In [1]: import numpy as np

In [2]: import numpy.linalg as la

In [3]: np.set_printoptions(suppress=True, linewidth=100)

In [4]: J = np.loadtxt("block15.csv", delimiter=",")

In [5]: J
Out[5]: 
array([[0., 0., 0., 1., 0., 0.],
       [0., 0., 0., 0., 1., 1.],
       [0., 0., 0., 0., 0., 0.],
       [1., 0., 0., 0., 0., 0.],
       [0., 1., 0., 0., 0., 0.],
       [0., 1., 0., 0., 0., 0.]])

In [6]: # rows 4 and 5 are equal

In [7]: U, sigma, vt = la.svd(J)

In [8]: V = vt[:(sigma > 1e-8).sum()]

In [9]: rng = np.random.default_rng(12094)

In [10]: vec = J[2] + -2 * J[0] + rng.integers(2) * np.eye(6)[0]

In [11]: vec
Out[11]: array([ 0.,  0.,  0., -2.,  0.,  0.])

In [12]: la.matrix_rank(np.vstack([J, vec]))
Out[12]: np.int64(4)

In [13]: np.round(np.diag(V.T @ V), 2)
Out[13]: array([1. , 1. , 0. , 1. , 0.5, 0.5])

In [14]: np.allclose(V.T @ V @ vec, vec)
Out[14]: True

In [15]: np.round(V.T @ V, 2)
Out[15]: 
array([[1. , 0. , 0. , 0. , 0. , 0. ],
       [0. , 1. , 0. , 0. , 0. , 0. ],
       [0. , 0. , 0. , 0. , 0. , 0. ],
       [0. , 0. , 0. , 1. , 0. , 0. ],
       [0. , 0. , 0. , 0. , 0.5, 0.5],
       [0. , 0. , 0. , 0. , 0.5, 0.5]])

In [16]: K = np.loadtxt("layer4.csv", delimiter=",")

In [17]: K
Out[17]: 
array([[ 3.,  3.,  3.,  3.,  3.,  3.,  3.,  3.,  3.,  3.],
       [ 3.,  6.,  6.,  6.,  6.,  6.,  6.,  6.,  6.,  6.],
       [ 3.,  6.,  9.,  9.,  9.,  9.,  9.,  9.,  9.,  9.],
       [ 3.,  6.,  9., 12., 12., 12., 12., 12., 12., 12.],
       [ 3.,  6.,  9., 12., 15., 15., 15., 15., 15., 15.],
       [ 3.,  6.,  9., 12., 15., 18., 18., 18., 18., 18.],
       [ 3.,  6.,  9., 12., 15., 18., 21., 21., 21., 21.],
       [ 3.,  6.,  9., 12., 15., 18., 21., 24., 24., 24.],
       [ 3.,  6.,  9., 12., 15., 18., 21., 24., 27., 27.],
       [ 3.,  6.,  9., 12., 15., 18., 21., 24., 27., 30.]])

In [18]: # equal to its transpose

In [19]: vec = np.array([-2, -3, 1, 2, -1, 3, -1, 0, 0, 1])

In [20]: rhs = K @ vec

In [21]: rhs
Out[21]: array([ 0.,  6., 21., 33., 39., 48., 48., 51., 54., 57.])

In [22]: np.round(la.solve(K, rhs + K[:, 6]), 2)
Out[22]: array([-2., -3.,  1.,  2., -1.,  3.,  0.,  0.,  0.,  1.])

In [23]: np.round(la.solve(K, 4 * rhs), 2)
Out[23]: array([ -8., -12.,   4.,   8.,  -4.,  12.,  -4.,   0.,   0.,   4.])
